$ python -q
>>> import numpy as np
>>> import numpy.linalg as la
>>> np.set_printoptions(suppress=True, linewidth=120)
>>> tidy = lambda a: np.round(a, 2) + 0
>>> data = np.load("mat.npy")
>>> print(data)
[[ 1.3  1.  -1.5]
 [ 0.2  0.4  0.4]
 [ 0.3  0.8  0.4]
 [-1.2  0.9 -0.3]
 [ 0.3 -1.1 -1.6]
 [-0.6  0.2 -0.7]
 [ 1.2 -0.4 -0.2]
 [-3.3 -2.4 -0.6]
 [-1.3  0.3  2.3]
 [ 0.8 -0.6  1.5]
 [ 0.   0.8  0. ]
 [ 0.1 -0.6 -0.9]]
>>> Xc = data - data.mean(axis=1)
Traceback (most recent call last):
  File "<python-input-6>", line 1, in <module>
    Xc = data - data.mean(axis=1)
         ~~~~~^~~~~~~~~~~~~~~~~~~
ValueError: operands could not be broadcast together with shapes (12,3) (12,) 
>>> Xc = data - data.mean(axis=0)
>>> Uu, sv, Vt = la.svd(Xc, full_matrices=False)
>>> print(np.searchsorted(np.cumsum(sv ** 2) / (sv ** 2).sum(), 0.9) + 1)
3
>>> tidy(Xc.mean(axis=0))
array([0., 0., 0.])
>>> np.abs(Uu[:, 0]).argmax()
np.int64(7)
>>> la.matrix_rank(Xc)
np.int64(3)
>>> gram = data.T @ data
>>> print((data @ data.T).shape)
(12, 12)
>>> np.trace(gram), (data ** 2).sum()
(np.float64(44.07), np.float64(44.07))
>>> tidy(np.diag(gram))
array([18.38, 11.23, 14.46])
>>> print(np.allclose(gram, gram.T))
True
>>> la.matrix_rank(gram)
np.int64(3)
>>> cent = data[[8, 10]].astype(float)
>>> for _ in range(6):
...     lab = la.norm(data[:, None] - cent, axis=-1).argmin(axis=1)
...     cent = np.array([data[lab == j].mean(axis=0) for j in range(2)])
... 
>>> lab
array([1, 1, 1, 1, 1, 1, 1, 0, 0, 1, 1, 1])
>>> print(np.bincount(lab))
[ 2 10]
>>> np.abs(cent[1] - cent[0]).argmax()
np.int64(0)
>>> cent[1] - cent[0]
array([ 2.54,  1.19, -1.14])
>>> tidy(cent)
array([[-2.3 , -1.05,  0.85],
       [ 0.24,  0.14, -0.29]])
>>> Xc = (data - data.mean(axis=0)) / data.std(axis=0)
>>> tidy(Xc.std(axis=0))
array([1., 1., 1.])
>>> np.argwhere(np.abs(Xc) > 2)
array([[7, 0],
       [7, 1],
       [8, 2]])
>>> coef = la.lstsq(np.delete(Xc, 1, axis=1), Xc[:, 1])[0]
>>> print(tidy(coef))
[0.48 0.22]
>>> M = np.load("data.npy")
>>> M
array([[ 36,  54, -42,   0,  42],
       [ -1,  81, -58, -10,  73],
       [ 31,  63, -48,  -2,  51],
       [ 48,  72, -56,   0,  56],
       [ 29, 126, -93, -10, 108]])
>>> # rank 2
>>> [round(float(x), 2) for x in la.svd(M, compute_uv=False)[:3]]
[285.97, 45.25, 0.0]
>>> la.matrix_rank(M, rtol=0.1)
np.int64(2)
>>> print(la.cond(M) > 100)
True
>>> rng = np.random.default_rng(185466)
>>> lab = rng.permutation(5)
>>> print(lab)
[4 3 2 1 0]
>>> Y = M[lab][:, lab]
>>> tidy(la.det(Y)), tidy(la.det(M[lab]))
(np.float64(0.0), np.float64(0.0))
>>> Y
array([[108, -10, -93, 126,  29],
       [ 56,   0, -56,  72,  48],
       [ 51,  -2, -48,  63,  31],
       [ 73, -10, -58,  81,  -1],
       [ 42,   0, -42,  54,  36]])
>>> tidy(np.sort(np.abs(la.eigvals(Y))))
array([  0.  ,   0.  ,   0.  ,  37.75, 139.25])
>>> np.trace(Y)
np.int64(177)
>>> la.lstsq(Y[:-1].T, Y[-1])[2]
np.int32(2)
>>> P = np.triu(np.array([[5, 5, 5, 4, 8],
...     [0, 5, 2, 6, 7],
...     [6, 4, 0, 4, 2],
...     [7, 1, 3, 9, 3],
...     [3, 5, 2, 3, 9]]), 1) + np.eye(5)
>>> Y = P @ M @ la.inv(P)
>>> print(np.trace(Y), np.trace(M))
177.0 177
>>> la.matrix_rank(Y)
np.int64(2)
>>> tidy(np.poly(Y))
array([   1., -177., 5257.,    0.,    0.,    0.])
>>> rank = la.matrix_rank(M)
>>> print(rank)
2
>>> ns = la.svd(M)[2][rank:].T
>>> print([int(la.matrix_rank(M[:i])) for i in range(1, len(M) + 1)])
[1, 2, 2, 2, 2]
>>> [int(la.matrix_rank(np.delete(M, i, axis=0))) for i in range(5)]
[2, 2, 2, 2, 2]
>>> A = np.array([[-5, 5, -2, 3, 3],
...     [1, -2, 3, -4, 5],
...     [2, 4, -4, -4, -4],
...     [-5, 2, 5, -5, 3],
...     [-3, 4, 4, -1, 1],
...     [4, 4, -1, -1, -1]])
>>> Y = A / la.norm(A, axis=1, keepdims=True)
>>> gram = Y @ Y.T
>>> tidy(gram)
array([[ 1.  , -0.29, -0.09,  0.24,  0.49, -0.08],
       [-0.29,  1.  , -0.36,  0.59,  0.21, -0.18],
       [-0.09, -0.36,  1.  , -0.18, -0.11,  0.74],
       [ 0.24,  0.59, -0.18,  1.  ,  0.83, -0.27],
       [ 0.49,  0.21, -0.11,  0.83,  1.  ,  0.  ],
       [-0.08, -0.18,  0.74, -0.27,  0.  ,  1.  ]])
>>> (gram - 2 * np.eye(6)).round(6).argmax(axis=1)
array([4, 3, 5, 4, 3, 2])
